$ python3 -q
>>> import numpy as np
>>> from numpy import linalg as LA
>>> np.set_printoptions(suppress=True, linewidth=100)
>>> rd = lambda a: np.round(a, 1) + 0
>>> O, _ = LA.qr(np.array([[-1.0, 0.4, -0.5], [-0.8, 1.0, -1.1], [0.1, 1.8, -0.8]]))
>>> ev = np.array([-7, 8, -5])
>>> mat = O @ np.diag(ev) @ O.T
>>> rd(mat)
array([[-6. , -1.4, -1.3],
       [-1.4, -4.9,  3.3],
       [-1.3,  3.3,  6.9]])
>>> # symmetric, so the eigenvalues are real
>>> proj = np.triu(np.array([[3, 3, -4], [1, 2, 4], [5, 4, 3]]), 1) + np.eye(3)
>>> A2 = proj @ mat @ LA.inv(proj)
>>> rd(LA.det(A2))
np.float64(280.0)
>>> rd(A2)
array([[  -5. ,  -14.5,   18.9],
       [  -6.5,   27.9, -106.3],
       [  -1.3,    7.2,  -26.9]])
>>> rd(np.poly(A2))
array([   1.,    4.,  -61., -280.])
>>> rd(np.trace(A2)), rd(np.trace(mat))
(np.float64(-4.0), np.float64(-4.0))
>>> x = np.array([3, 3, 1])
>>> y = A2 @ x
>>> b, lr = np.zeros(3), 1 / LA.norm(A2, 2) ** 2
>>> for i in range(30):
...     b -= lr * A2.T @ (A2 @ b - y)
...     if i % 5 == 0: print(i, round(LA.norm(A2 @ b - y), 1))
... 
0 46.4
5 44.4
10 42.5
15 40.6
20 38.8
25 37.1
>>> rd(LA.cond(A2))
np.float64(521.0)
>>> M = np.load("data.npy")
>>> rd(M)
array([[ 3.1, -0.2, -0.9],
       [ 2.6, -0.3, -1.5],
       [ 3.5, -0.3, -0.5],
       [ 3.2, -0.1, -1. ],
       [ 2.9,  0. , -0.7],
       [-2.1,  2.1, -3.6],
       [-2.3,  2.1, -2.8],
       [-2.3,  1.8, -3.2],
       [-2.1,  1.8, -2.7],
       [-2.1,  2.1, -2.9]])
>>> A2 = LA.inv(mat)
>>> rd(mat @ A2)
array([[1., 0., 0.],
       [0., 1., 0.],
       [0., 0., 1.]])
>>> rd(LA.det(mat) * A2)
array([[-45.2,   5.1, -10.8],
       [  5.1, -43.6,  21.9],
       [-10.8,  21.9,  27.8]])
>>> rd(LA.inv(A2))
array([[-6. , -1.4, -1.3],
       [-1.4, -4.9,  3.3],
       [-1.3,  3.3,  6.9]])
>>> rd(LA.cond(mat))
np.float64(1.6)
>>> Xc = M - M.mean(axis=0)
>>> vecs = LA.svd(Xc)[2][:2]
>>> A2 = Xc - Xc @ vecs.T @ vecs
>>> rd(np.diag(vecs.T @ vecs))
array([0.8, 0.2, 1. ])
>>> rd((Xc @ vecs.T).std(axis=0))
array([3. , 0.3])
>>> LA.norm(A2, axis=1).round(6).argmax()
np.int64(5)
>>> rd(A2.std(axis=0))
array([0.1, 0.1, 0. ])
>>> r0, v = mat[1], mat[2]
>>> rd(r0 @ v)
np.float64(8.6)
>>> p = (r0 @ v) / (r0 @ r0) * r0
>>> rd(LA.norm(r0 + v) ** 2 + LA.norm(r0 - v) ** 2)
np.float64(195.9)
>>> rd(np.outer(r0, v))
array([[  1.7,  -4.5,  -9.4],
       [  6.3, -16.4, -34. ],
       [ -4.3,  11.2,  23.2]])
>>> rd((v - p) @ r0)
np.float64(0.0)
>>> LA.matrix_rank(np.outer(r0, v))
np.int64(1)
>>> left, s, VT = LA.svd(M)
>>> np.argmax(s[:-1] / (s[1:] + 1e-6)) + 1
np.int64(2)
>>> rd(s)
array([10. ,  6.5,  0.6])
>>> A2 = left[:, :2] @ np.diag(s[:2]) @ VT[:2]
>>> LA.matrix_rank(A2)
np.int64(2)
>>> rd(LA.norm(M - A2) / LA.norm(M))
np.float64(0.1)
>>> rd(A2)
array([[ 3.1, -0.2, -0.9],
       [ 2.7,  0.1, -1.3],
       [ 3.5, -0.5, -0.6],
       [ 3.2, -0.2, -1. ],
       [ 2.8, -0.2, -0.9],
       [-2.1,  2.2, -3.6],
       [-2.3,  1.9, -2.9],
       [-2.2,  2. , -3.1],
       [-2.1,  1.8, -2.8],
       [-2.2,  1.9, -3. ]])
>>> rd(np.abs(M - A2).max())
np.float64(0.4)
>>> K = np.loadtxt("dump.csv", delimiter=",")
>>> K
array([[  1.6,  -0.2,  -2.9],
       [  3.5,   0.4,   1.3],
       [-25.9,  -0.9,   3.3],
       [  5. ,   0. ,  -1.6],
       [ -2.4,   0.3,  -0.8],
       [ -4.6,  -0.3,   0.2],
       [-12.4,   0.6,   0.9],
       [ -3.2,  -0.3,   0.8],
       [-10.3,  -0.8,  -1.5],
       [ -4.9,   0.2,  -2. ],
       [ -2.8,   0.1,  -0.1],
       [ -0.8,  -0.1,   0.9],
       [ -7.2,   0.1,   2.2],
       [  2. ,   0.4,  -2.6],
       [  2.8,  -0.9,   0.6],
       [  1.1,  -0.1,  -1.4],
       [ 11.4,   0.2,  -1.4],
       [  7.7,  -0.3,   1.3],
       [ -3. ,  -0.3,  -1.9],
       [ -2.7,   0.1,   0. ],
       [  7.5,  -0.2,   0.3],
       [-12.6,   0.6,   1.8],
       [ -3.9,  -0.2,   4.5],
       [  0.3,  -0.4,   2.5],
       [ 10.4,  -0.1,   0.8],
       [  1.7,   0.2,   1.8],
       [ 12.5,   0.2,   1.3]])
>>> # column 0 is much longer than the rest
>>> D = LA.norm(K[:, None] - K[None], axis=-1)
>>> (D + 1e9 * np.eye(27)).round(6).argmin(axis=1)
array([13, 14, 21, 20, 10,  7, 21, 19,  6, 18, 19, 23,  5,  0,  1, 13, 24, 20,  4, 10, 17,  6,  7,
       25, 26, 23, 24])
>>> D.mean(axis=1).argmax()
np.int64(2)
>>> rd(LA.norm(K - K.mean(axis=0), axis=1))
array([ 4.2,  4.7, 25. ,  6.4,  1.8,  3.5, 11.4,  2.2,  9.4,  4.5,  1.8,  0.7,  6.4,  4.3,  4. ,
        2.8, 12.6,  8.8,  2.9,  1.7,  8.6, 11.6,  5.1,  2.6, 11.5,  3.2, 13.6])
>>> rd(D[4])
array([ 4.5,  6.3, 23.9,  7.4,  0. ,  2.5, 10.1,  1.9,  8. ,  2.8,  0.8,  2.4,  5.7,  4.8,  5.5,
        3.6, 13.8, 10.3,  1.4,  0.9, 10. , 10.5,  5.5,  4.3, 12.9,  4.9, 15. ])
>>> LA.matrix_rank(D ** 2)
np.int64(5)
>>> rd(D[:5, :5])
array([[ 0. ,  4.6, 28.2,  3.6,  4.5],
       [ 4.6,  0. , 29.5,  3.3,  6.3],
       [28.2, 29.5,  0. , 31.3, 23.9],
       [ 3.6,  3.3, 31.3,  0. ,  7.4],
       [ 4.5,  6.3, 23.9,  7.4,  0. ]])
>>> D[4].round(6).argsort(kind="stable")[:4]
array([ 4, 10, 19, 18])
>>> Xc = (K - K.mean(axis=0)) / K.std(axis=0)
>>> rd(Xc.std(axis=0))
array([1., 1., 1.])
>>> np.argwhere(np.abs(Xc) > 2)
array([[ 2,  0],
       [ 2,  1],
       [14,  1],
       [22,  2]])
>>> b = LA.lstsq(np.delete(Xc, 2, axis=1), Xc[:, 2])[0]
>>> np.abs(b).argmax()
np.int64(0)
>>> rd(b)
array([-0.2, -0.1])
>>> A2 = np.array([[2, 3, 5], [2, 1, 5], [2, 2, 5]])
>>> m1 = A2.T @ A2
>>> m1
array([[12, 12, 30],
       [12, 14, 30],
       [30, 30, 75]])
>>> # null space of dimension 1
>>> x = np.array([0, 2, 2])
>>> m1 @ x
array([ 84,  88, 210])
>>> m1 @ np.eye(3)[1]
array([12., 14., 30.])
>>> m1 @ np.ones(3)
array([ 54.,  56., 135.])
>>> (m1 * x).sum(axis=1)
array([ 84,  88, 210])
>>> (m1 @ x).argmax()
np.int64(2)
>>> LA.norm(m1 @ x) <= LA.norm(m1, 2) * LA.norm(x) + 1e-9
np.True_
>>> (m1 - m1.T) / 2
array([[0., 0., 0.],
       [0., 0., 0.],
       [0., 0., 0.]])
>>> (m1 + m1.T) / 2
array([[12., 12., 30.],
       [12., 14., 30.],
       [30., 30., 75.]])
>>> m1 @ m1
array([[1188, 1212, 2970],
       [1212, 1240, 3030],
       [2970, 3030, 7425]])
>>> m1.sum(axis=1)
array([ 54,  56, 135])
>>> LA.matrix_rank(m1)
np.int64(2)
>>> m1.sum(axis=0)
array([ 54,  56, 135])
>>> m1 - m1[0]
array([[ 0,  0,  0],
       [ 0,  2,  0],
       [18, 18, 45]])
>>> def softmax(z):
...     e = np.exp(z - z.max(axis=-1, keepdims=True))
...     return e / e.sum(axis=-1, keepdims=True)
... 
>>> rd(softmax(m1[0]))
array([0., 0., 1.])
>>> softmax(m1).sum(axis=1)
array([1., 1., 1.])
>>> rd(softmax(m1[0] + 3))
array([0., 0., 1.])
>>> scores = m1 @ m1.T / np.sqrt(3)
>>> softmax(scores).round(6).argmax(axis=1)
array([2, 2, 2])
>>> softmax(scores)[0] @ m1
array([30., 30., 75.])
>>> F = np.load("sample0.npy")
>>> F
array([[12, 18, 54],
       [16, 24, 72],
       [ 2,  3,  9]])
>>> x = np.array([2, 3, -2])
>>> h = np.maximum(F @ x, 0)
>>> np.flatnonzero(h > 1e-9)
array([], dtype=int64)
>>> np.maximum(F @ (3 * x), 0)
array([0, 0, 0])
>>> np.abs(np.diag(LA.qr(F)[1])) > 1e-9
array([ True, False, False])
>>> rng = np.random.default_rng(52653)
>>> lab = rng.permutation(3)
>>> lab
array([1, 0, 2])
>>> A2 = F[lab][:, lab]
>>> np.allclose(A2, F)
False
>>> A2
array([[24, 16, 72],
       [18, 12, 54],
       [ 3,  2,  9]])
>>> rd(LA.det(A2)), rd(LA.det(F[lab]))
(np.float64(0.0), np.float64(0.0))
>>> np.diag(A2)
array([24, 12,  9])
>>> arr = np.load("case16.npy")
>>> rd(arr)
array([[-0.8, -0.5, -0.3],
       [ 0.1, -0.6,  0.8],
       [-0.6,  0.6,  0.5]])
>>> W = np.array([[3, 2], [-3, -1], [-3, -3]])
>>> b = np.array([-1, -2])
>>> hid = np.maximum(arr @ W + b, 0)
>>> (hid > 0).astype(int)
array([[0, 0],
       [0, 0],
       [0, 0]])
>>> basis = np.array([[3, 0], [0, 3]])
>>> (hid @ basis).round(6).argmax(axis=1)
array([0, 0, 0])
>>> W @ basis
array([[ 9,  6],
       [-9, -3],
       [-9, -9]])
